>>> import numpy as np
>>> np.set_printoptions(precision=3, suppress=True, linewidth=120)
>>> def tidy(a):
...     return np.round(a, 3) + 0
... 
>>> M = np.load("run19.npy")
>>> M
array([[ 2.,  0., -2.,  0.],
       [ 1.,  2., -2.,  0.],
       [-2., -1., -3.,  0.],
       [ 0.,  0.,  0.,  2.]])
>>> other = M[0, 0] * M[1:] - np.outer(M[1:, 0], M[0])
>>> other
array([[  0.,   4.,  -2.,   0.],
       [  0.,  -2., -10.,   0.],
       [  0.,   0.,   0.,   4.]])
>>> np.linalg.matrix_rank(other), np.linalg.matrix_rank(M)
(np.int64(3), np.int64(4))
>>> M[:, 0] / M[0, 0]
array([ 1. ,  0.5, -1. ,  0. ])
>>> np.flatnonzero(~other.round(6).any(axis=1))
array([], dtype=int64)
>>> W = np.array([[2, 5], [1, 2], [6, 9], [7, 4]])
>>> beta = np.array([8, 3])
>>> H = np.maximum(other @ W + beta, 0)
>>> np.linalg.matrix_rank(H)
np.int64(1)
>>> (H > 0).astype(int)
array([[0, 0],
       [0, 0],
       [1, 1]])
>>> Z = np.array([[-1, 2, 2], [5, 1, -7]])
>>> H @ Z
array([[  0.,   0.,   0.],
       [  0.,   0.,   0.],
       [ 59.,  91., -61.]])
>>> u, g = M[0], M[1]
>>> u @ u
np.float64(8.0)
>>> p = (u @ g) / (u @ u) * u
>>> g - p
array([-0.5,  2. , -0.5,  0. ])
>>> np.outer(u, g)
array([[ 2.,  4., -4.,  0.],
       [ 0.,  0., -0.,  0.],
       [-2., -4.,  4., -0.],
       [ 0.,  0., -0.,  0.]])
>>> P = np.triu(np.array([[2, 1, 0, 2], [1, 2, 1, 3], [3, 3, 0, 3], [1, 0, 3, 2]]), 1) + np.eye(4)
>>> other = P @ M @ np.linalg.inv(P)
>>> np.trace(other), np.trace(M)
(np.float64(3.0), np.float64(3.0))
>>> tidy(np.linalg.det(other))
np.float64(-44.0)
>>> np.linalg.matrix_rank(other)
np.int64(4)
>>> feats = 5 * np.eye(11) + np.eye(11, k=1)
>>> feats
array([[5., 1., 0., 0., 0., 0., 0., 0., 0., 0., 0.],
       [0., 5., 1., 0., 0., 0., 0., 0., 0., 0., 0.],
       [0., 0., 5., 1., 0., 0., 0., 0., 0., 0., 0.],
       [0., 0., 0., 5., 1., 0., 0., 0., 0., 0., 0.],
       [0., 0., 0., 0., 5., 1., 0., 0., 0., 0., 0.],
       [0., 0., 0., 0., 0., 5., 1., 0., 0., 0., 0.],
       [0., 0., 0., 0., 0., 0., 5., 1., 0., 0., 0.],
       [0., 0., 0., 0., 0., 0., 0., 5., 1., 0., 0.],
       [0., 0., 0., 0., 0., 0., 0., 0., 5., 1., 0.],
       [0., 0., 0., 0., 0., 0., 0., 0., 0., 5., 1.],
       [0., 0., 0., 0., 0., 0., 0., 0., 0., 0., 5.]])
>>> # triangular: eigenvalues sit on the diagonal
>>> other = np.array([[0, -2],
...     [0, -2],
...     [-1, 2],
...     [-1, 0],
...     [0, -1],
...     [2, 2],
...     [0, -2],
...     [-1, -1],
...     [0, 0],
...     [-1, 2],
...     [-2, -1]])
>>> np.einsum("ik,kj->ji", feats, other)
array([[  0.,  -1.,  -6.,  -5.,   2.,  10.,  -1.,  -5.,  -1.,  -7., -10.],
       [-12.,  -8.,  10.,  -1.,  -3.,   8., -11.,  -5.,   2.,   9.,  -5.]])
>>> np.linalg.matrix_rank(np.vstack([feats, other.T]))
np.int64(11)
>>> np.einsum("ij,ij->i", feats, feats)
array([26., 26., 26., 26., 26., 26., 26., 26., 26., 26., 25.])
>>> feats @ other
array([[  0., -12.],
       [ -1.,  -8.],
       [ -6.,  10.],
       [ -5.,  -1.],
       [  2.,  -3.],
       [ 10.,   8.],
       [ -1., -11.],
       [ -5.,  -5.],
       [ -1.,   2.],
       [ -7.,   9.],
       [-10.,  -5.]])
>>> vec = np.array([-1, 1, -3, 1, 1, -2, 3, -1, 0, -2, -2])
>>> target = feats @ vec
>>> target
array([ -4.,   2., -14.,   6.,   3.,  -7.,  14.,  -5.,  -2., -12., -10.])
>>> tidy(np.linalg.solve(feats, -3 * target))
array([ 3., -3.,  9., -3., -3.,  6., -9.,  3.,  0.,  6.,  6.])
>>> tidy(np.linalg.solve(feats, target + feats[:, 3]))
array([-1.,  1., -3.,  2.,  1., -2.,  3., -1.,  0., -2., -2.])
>>> tidy(np.linalg.solve(feats, feats[:, 2]))
array([0., 0., 1., 0., 0., 0., 0., 0., 0., 0., 0.])
>>> O, V = np.linalg.qr(feats[:, :3])[0], np.linalg.qr(feats[:, 3:])[0]
>>> sig = np.linalg.svd(O.T @ V, compute_uv=False)
>>> tidy(sig)
array([0.2, 0. , 0. ])
>>> tidy(np.linalg.norm(O @ O.T - V @ V.T, 2))
np.float64(1.0)
>>> arr = np.load("x.npy")
>>> tidy(arr)
array([[ 1.19 ,  1.306, -0.261],
       [ 1.306, -0.183,  0.037],
       [-0.261,  0.037, -0.007]])
>>> # rows and columns are dependent
>>> [round(float(x), 3) for x in np.linalg.svd(arr, compute_uv=False)[:3]]
[2.0, 1.0, 0.0]
>>> np.linalg.matrix_rank(arr, rtol=0.1)
np.int64(2)
>>> vals, V = np.linalg.eigh(arr)
>>> tidy(V @ np.diag(vals) @ V.T)
array([[ 1.19 ,  1.306, -0.261],
       [ 1.306, -0.183,  0.037],
       [-0.261,  0.037, -0.007]])
>>> tidy(np.linalg.eigvalsh(arr + 4 * np.eye(3)))
array([3., 4., 6.])
>>> np.abs(V[:, -1]).round(6).argmax()
np.int64(0)
>>> np.unique(vals.round(6) + 0, return_counts=True)[1]
array([1, 1, 1])
>>> tidy(vals.sum()), tidy(np.trace(arr))
(np.float64(1.0), np.float64(1.0))
>>> vals, V = np.linalg.eigh(arr)
>>> vec = np.array([0, -3, 1])
>>> tidy(V * np.maximum(vals, 0) @ V.T)
array([[ 1.46 ,  0.871, -0.174],
       [ 0.871,  0.519, -0.104],
       [-0.174, -0.104,  0.021]])
>>> tidy(vec @ arr @ vec)
np.float64(-1.875)
>>> tidy(np.abs(arr).sum(axis=1).max()), tidy(np.abs(vals).max())
(np.float64(2.757), np.float64(2.0))
>>> tidy(np.linalg.eigvalsh(arr[1:, 1:]))
array([-0.19,  0.  ])
>>> (np.sign(V[:, -1].round(6)) == np.sign(V[0, -1].round(6))).astype(int)
array([1, 1, 0])
>>> tidy(V * np.abs(vals) @ V.T)
array([[ 1.73 ,  0.435, -0.087],
       [ 0.435,  1.221, -0.244],
       [-0.087, -0.244,  0.049]])
>>> W0 = np.loadtxt("dump.csv", delimiter=",")
>>> W0
array([[ 10.129,   5.724,   3.506,  -6.335,   1.331,  -0.593,   3.405,  -0.079,  -4.918],
       [ -9.515,  -8.046,   6.704,  10.783,   0.962,  -1.241,   3.333,   1.606,  -0.503],
       [ -3.892, -15.099,  -5.453,   3.437,  -3.147,   0.706,  -2.288,  -1.123,  -4.574],
       [  2.342,  -0.606,   6.458,   4.396,   2.084,  -1.488,   8.318,   1.086,  -1.226],
       [ -4.283,  11.094,  14.772,  -0.184,  -1.215,  -0.776,  -4.602,   0.708,   2.315],
       [ 13.122,  -1.076,  -5.347,  13.619,   3.467,   1.407,   0.45 ,  -0.42 ,   0.735],
       [  9.538,   7.933, -19.148,   3.422,  -1.877,  -1.219,   0.006,   0.24 ,   1.365],
       [-30.283, -10.689,   1.214,  -7.854,  -0.043,   3.023,  -1.108,  -0.843,  -2.221],
       [ -1.637,   8.448,   8.165,  -5.181,  -1.815,   0.981,  -4.462,  -0.129,  -1.108],
       [ 10.417,  13.152,   3.169,  -2.496,   7.167,  -1.672,  -2.718,  -0.796,  -3.154],
       [-29.344,  -2.76 , -10.957,   2.07 ,  10.884,   1.384,  -1.182,  -0.478,  -1.166],
       [-17.107,  -2.655,   8.213,   3.909,  12.247,  -0.638,  -3.184,  -0.973,   0.541],
       [ -8.518,   6.157,  -4.059,  -4.705,  -1.357,  -2.863,  -1.191,   0.978,  -2.04 ],
       [ 17.877,   6.166,  -2.821,  -0.194,   3.645,  -2.697,   8.768,  -0.243,   2.339],
       [ -8.094, -11.213,  -0.702,   0.304,  -2.788,   1.38 ,  -1.32 ,   0.168,   1.84 ],
       [ 29.756,   1.254,  -2.877,  -3.011,   1.019,  -0.314,   2.822,  -0.023,   1.079],
       [ -6.559,   1.616,   1.118,   8.743,   8.887,  -2.56 ,  -0.6  ,  -0.95 ,   0.745],
       [ 31.353,   4.653,   8.29 ,   8.542,   2.829,  -0.284,  -1.571,  -1.189,  -0.832],
       [ -8.313,  -7.607,   5.551,   5.222,  -3.187,  -1.86 ,  -2.8  ,   0.148,  -3.439],
       [  7.995, -11.143,  -3.744,  15.826,   1.229,   3.63 ,  -4.39 ,  -0.251,   1.391],
       [ 30.875,   2.412, -19.892,   4.45 ,   2.213,   1.267,   6.723,  -2.203,   2.186],
       [ -1.925,   6.148,  -7.886,  -0.632,   8.847,   1.674,  -5.521,  -0.1  ,  -0.352],
       [  8.112,  -5.809, -13.686,   0.638,   5.362,   1.949,   0.348,   1.515,  -3.263],
       [ -6.571,  -1.3  ,   6.001,  14.432,  -6.309,   2.696,   0.05 ,  -1.043,  -0.017],
       [ 11.131,   5.026,  13.167,   0.439,  -0.651,  -1.724,  -1.083,   0.91 ,   3.853]])
>>> Xc = W0 - W0.mean(axis=0)
>>> U, sig, VT = np.linalg.svd(Xc, full_matrices=False)
>>> tidy(Xc.mean(axis=0))
array([0., 0., 0., 0., 0., 0., 0., 0., 0.])
>>> np.abs(U[:, 0]).argmax()
np.int64(7)
>>> tidy((sig ** 2).sum() ** 2 / (sig ** 4).sum())
np.float64(2.671)
>>> tidy(sig ** 2 / (sig ** 2).sum())
array([0.567, 0.18 , 0.123, 0.059, 0.033, 0.025, 0.009, 0.004, 0.001])
>>> tidy(VT[0] * np.sign(VT[0, np.abs(VT[0]).argmax()]))
array([ 0.965,  0.203, -0.127,  0.037, -0.017, -0.019,  0.093, -0.008,  0.038])
>>> other = np.array([[0, 2],
...     [5, 1],
...     [4, 1],
...     [2, 3],
...     [3, 2],
...     [4, 2],
...     [1, 5],
...     [5, 1],
...     [0, 3]])
>>> np.linalg.matrix_rank(W0 @ other)
np.int64(2)
>>> tidy(np.einsum("ij->j", W0))
array([ 46.606,   1.78 , -10.244,  69.64 ,  49.784,   0.168,  -3.797,  -3.484, -10.424])
